>>> import numpy as np
>>> np.set_printoptions(precision=2, suppress=True, linewidth=100)
>>> def rd(a):
...     return np.round(a, 2) + 0
... 
>>> F = np.load("out4.npy")
>>> print(F)
[[ 0 -6  0]
 [ 0  4  0]
 [ 0  0  6]]
>>> try:
...     np.linalg.inv(F)
... except np.linalg.LinAlgError as e:
...     print("failed:", e)
... 
failed: Singular matrix
>>> print(np.prod(np.diag(F)), rd(np.linalg.det(F)))
0 0.0
>>> print(np.linalg.matrix_rank(F - F[0, 0] * np.eye(3)))
2
>>> X = np.load("dump.npy")
>>> print(X)
[[1.   0.9  0.81]
 [0.9  1.   0.9 ]
 [0.81 0.9  1.  ]]
>>> left, sigma, vt = np.linalg.svd(X)
>>> print(rd(sigma))
[2.74 0.19 0.07]
>>> B = left[:, :1] @ np.diag(sigma[:1]) @ vt[:1]
>>> print(rd(B))
[[0.89 0.92 0.89]
 [0.92 0.95 0.92]
 [0.89 0.92 0.89]]
>>> print(rd(np.linalg.norm(X - B, 2)), rd(sigma[1]))
0.19 0.19
>>> print(np.linalg.matrix_rank(X, rtol=0.05))
2
>>> u, g = X[1], X[2]
>>> print(rd(u @ g))
2.53
>>> print(u @ u)
2.62
>>> p = (u @ g) / (u @ u) * u
>>> print(np.linalg.matrix_rank(np.outer(u, g)))
1
>>> print(rd(np.outer(u, g)))
[[0.73 0.81 0.9 ]
 [0.81 0.9  1.  ]
 [0.73 0.81 0.9 ]]
>>> print(rd(g - p))
[-0.06 -0.07  0.13]
>>> print(rd(p))
[0.87 0.97 0.87]
>>> ev, evecs = np.linalg.eigvalsh(X)
Traceback (most recent call last):
  File "<python-input-24>", line 1, in <module>
    ev, evecs = np.linalg.eigvalsh(X)
    ^^^^^^^^^
ValueError: too many values to unpack (expected 2)
>>> ev, evecs = np.linalg.eigh(X)
>>> print(rd(ev))
[0.07 0.19 2.74]
>>> print(rd(np.abs(evecs[:, -1])))
[0.57 0.59 0.57]
>>> print(rd(evecs.T @ evecs))
[[1. 0. 0.]
 [0. 1. 0.]
 [0. 0. 1.]]
>>> print(rd(np.linalg.eigvalsh(X + 5 * np.eye(3))))
[5.07 5.19 7.74]
>>> ev, evecs = np.linalg.eig(X)
>>> print(rd(ev))
[2.74 0.19 0.07]
>>> print(rd(np.sort(np.linalg.eigvals(X.T))))
[0.07 0.19 2.74]
>>> print(rd(np.sort(np.linalg.eigvals(X @ X))))
[0.   0.04 7.51]
>>> print(rd(np.prod(ev)))
0.04
>>> E = np.load("test14.npy")
>>> print(E)
[[  0   2   5]
 [  5   3   2]
 [-10  -4   1]]
>>> left, sigma, vt = np.linalg.svd(E)
>>> evecs = vt[:(sigma > 1e-8).sum()]
>>> rng = np.random.default_rng(96370)
>>> x0 = E[1] + -1 * E[2] + rng.integers(2) * np.eye(3)[2]
>>> print(x0)
[15.  7.  1.]
>>> print(rd(np.diag(evecs.T @ evecs)))
[0.86 0.26 0.88]
>>> print(rd(np.linalg.norm(x0 - evecs.T @ evecs @ x0)))
0.0
>>> print(np.linalg.matrix_rank(np.vstack([E, x0])))
2
>>> th = np.radians(15)
>>> Rm = np.eye(3)
>>> Rm[1, 1] = Rm[2, 2] = np.cos(th)
>>> Rm[1, 2], Rm[2, 1] = -np.sin(th), np.sin(th)
>>> print(rd(Rm))
[[ 1.    0.    0.  ]
 [ 0.    0.97 -0.26]
 [ 0.    0.26  0.97]]
>>> B = E @ Rm.T
>>> print(rd(np.linalg.det(Rm)), rd(np.trace(Rm)))
1.0 2.93
>>> print(np.allclose(E @ E.T, B @ B.T))
True
>>> print(rd(np.linalg.svd(E, compute_uv=False)), rd(np.linalg.svd(B, compute_uv=False)))
[12.26  5.81  0.  ] [12.26  5.81  0.  ]
>>> left, sigma, vt = np.linalg.svd(F)
>>> print(rd(sigma))
[7.21 6.   0.  ]
>>> B = left[:, :2] @ np.diag(sigma[:2]) @ vt[:2]
>>> print(rd(B))
[[ 0. -6.  0.]
 [ 0.  4.  0.]
 [ 0.  0.  6.]]
>>> print(rd(np.abs(F - B).max()))
0.0
>>> print(np.linalg.matrix_rank(F, rtol=0.05))
2
>>> print(rd(np.linalg.norm(F - B, 2)), sigma[2])
0.0 0.0
>>> L = np.linalg.cholesky(X)
>>> print(L @ L.T)
[[1.   0.9  0.81]
 [0.9  1.   0.9 ]
 [0.81 0.9  1.  ]]
>>> print(np.linalg.eigvalsh(X).min() > 0)
True
>>> print(rd(L))
[[1.   0.   0.  ]
 [0.9  0.44 0.  ]
 [0.81 0.39 0.44]]
>>> M = rng.normal(size=(14, 3))
>>> M = 3 * M / np.linalg.norm(M, axis=1, keepdims=True)
>>> print(rd(M))
[[ 0.57 -2.91 -0.44]
 [-0.18  2.47  1.7 ]
 [-2.1  -0.23  2.13]
 [ 2.68 -1.34  0.12]
 [ 0.05 -1.61 -2.53]
 [ 1.03 -2.17 -1.79]
 [-2.32 -1.81  0.55]
 [-1.6  -2.54 -0.1 ]
 [ 2.87 -0.51  0.72]
 [ 1.84 -2.14 -1.02]
 [ 0.52 -2.09  2.09]
 [ 0.93  2.61  1.14]
 [-1.86 -1.97  1.28]
 [ 2.51 -1.14 -1.18]]
>>> B = M / np.linalg.norm(M, axis=1)
Traceback (most recent call last):
  File "<python-input-68>", line 1, in <module>
    B = M / np.linalg.norm(M, axis=1)
        ~~^~~~~~~~~~~~~~~~~~~~~~~~~~~
ValueError: operands could not be broadcast together with shapes (14,3) (14,) 
>>> B = M / np.linalg.norm(M, axis=1, keepdims=True)
>>> C2 = B @ B.T
>>> print(rd(C2[1]))
[-0.89  1.    0.38 -0.4  -0.92 -0.95 -0.35 -0.68 -0.06 -0.82 -0.19  0.91 -0.26 -0.58]
>>> print((C2 - 2 * np.eye(14)).round(6).argmax(axis=1))
[ 9 11 12  8  5  9 12  6  3  5 12  1  6  9]
>>> print(rd(np.degrees(np.arccos(np.clip(C2[1, 4], -1, 1)))))
156.97
>>> mat = np.array([[-4, 2], [2, -2]])
>>> proj = np.triu(np.array([[3, -3], [-1, 0]]), 1) + np.eye(2)
>>> B = proj @ mat @ np.linalg.inv(proj)
>>> print(proj @ mat - mat @ proj)
[[-6. -6.]
 [ 0.  6.]]
>>> print(np.trace(B), np.trace(mat))
-6.0 -6
>>> print(rd(np.linalg.det(B)))
4.0
>>> print(B)
[[-10. -22.]
 [  2.   4.]]
>>> print(rd(np.poly(B)))
[1. 6. 4.]
>>> arr = np.load("w.npy")
>>> print(arr)
[[  5.03  -1.98   4.93   3.03]
 [ 18.01  -8.96  17.05  12.01]
 [ 19.   -13.01  15.98  14.94]
 [ 12.94  -7.03  11.91   8.99]]
>>> B = np.array([[1, 2], [2, 1]])
>>> basis = np.kron(B, arr)
>>> print(np.linalg.matrix_rank(basis))
8
>>> print(rd(np.linalg.norm(basis, 2)), rd(np.linalg.norm(B, 2) * np.linalg.norm(arr, 2)))
145.09 145.09
>>> print(np.argsort(-np.linalg.norm(arr, axis=0).round(6), kind="stable")[:3])
[0 2 3]
>>> B = np.array([[-2, 3, -1, -1], [4, 4, 3, -3], [-3, 1, 1, 0], [2, -3, -1, 2]])
>>> data = np.triu(B, 1)
>>> print(data)
[[ 0  3 -1 -1]
 [ 0  0  3 -3]
 [ 0  0  0  0]
 [ 0  0  0  0]]
>>> print([round(float(x), 2) for x in np.linalg.svd(data, compute_uv=False)[:3]])
[4.24, 3.32, 0.0]
>>> print(np.linalg.matrix_rank(data, rtol=0.1))
2
>>> print(rd(np.linalg.norm(data, 2) / np.linalg.norm(data)))
0.79
>>> print(np.linalg.cond(data) > 100)
True
>>> try:
...     np.linalg.inv(data)
... except np.linalg.LinAlgError as e:
...     print("failed:", e)
... 
failed: Singular matrix
>>> print(np.unique(data.round(6), axis=0).shape)
(3, 4)
>>> print(np.abs(np.diag(np.linalg.qr(data)[1])) > 1e-9)
[False False False False]
>>> print(rd(data @ np.linalg.pinv(data) @ data))
[[ 0.  3. -1. -1.]
 [ 0.  0.  3. -3.]
 [ 0.  0.  0.  0.]
 [ 0.  0.  0.  0.]]
>>> print(np.linalg.lstsq(data[:-1].T, data[-1])[2])
2
>>> W0 = np.loadtxt("m.csv", delimiter=",")
>>> print(W0)
[[-0.72 -0.96  0.42]
 [-1.8  -2.4   1.05]
 [ 0.24  0.32 -0.14]]
>>> print(np.linalg.lstsq(W0[:-1].T, W0[-1])[2])
1
>>> print(np.abs(np.diag(np.linalg.qr(W0)[1])) > 1e-9)
[ True False False]
>>> print(rd(np.trace(np.linalg.pinv(W0) @ W0)))
1.0
>>> print(rd(W0 @ np.linalg.pinv(W0) @ W0))
[[-0.72 -0.96  0.42]
 [-1.8  -2.4   1.05]
 [ 0.24  0.32 -0.14]]
>>> rank = np.linalg.matrix_rank(W0)
>>> print(rank)
1
>>> null = np.linalg.svd(W0)[2][rank:].T
>>> print([int(np.linalg.matrix_rank(W0[:, :j + 1])) for j in range(3)])
[1, 1, 1]
>>> print(rd(W0 @ null))
[[0. 0.]
 [0. 0.]
 [0. 0.]]
>>> print([int(np.linalg.matrix_rank(W0[:i])) for i in range(1, len(W0) + 1)])
[1, 1, 1]
>>> print(np.linalg.matrix_rank(W0.T @ W0), np.linalg.matrix_rank(W0 @ W0.T))
1 1
>>> print(np.allclose(W0 @ null, 0))
True
>>> print(null.shape)
(3, 2)
>>> print(rd(null @ null.T))
[[ 0.68 -0.43  0.19]
 [-0.43  0.43  0.25]
 [ 0.19  0.25  0.89]]
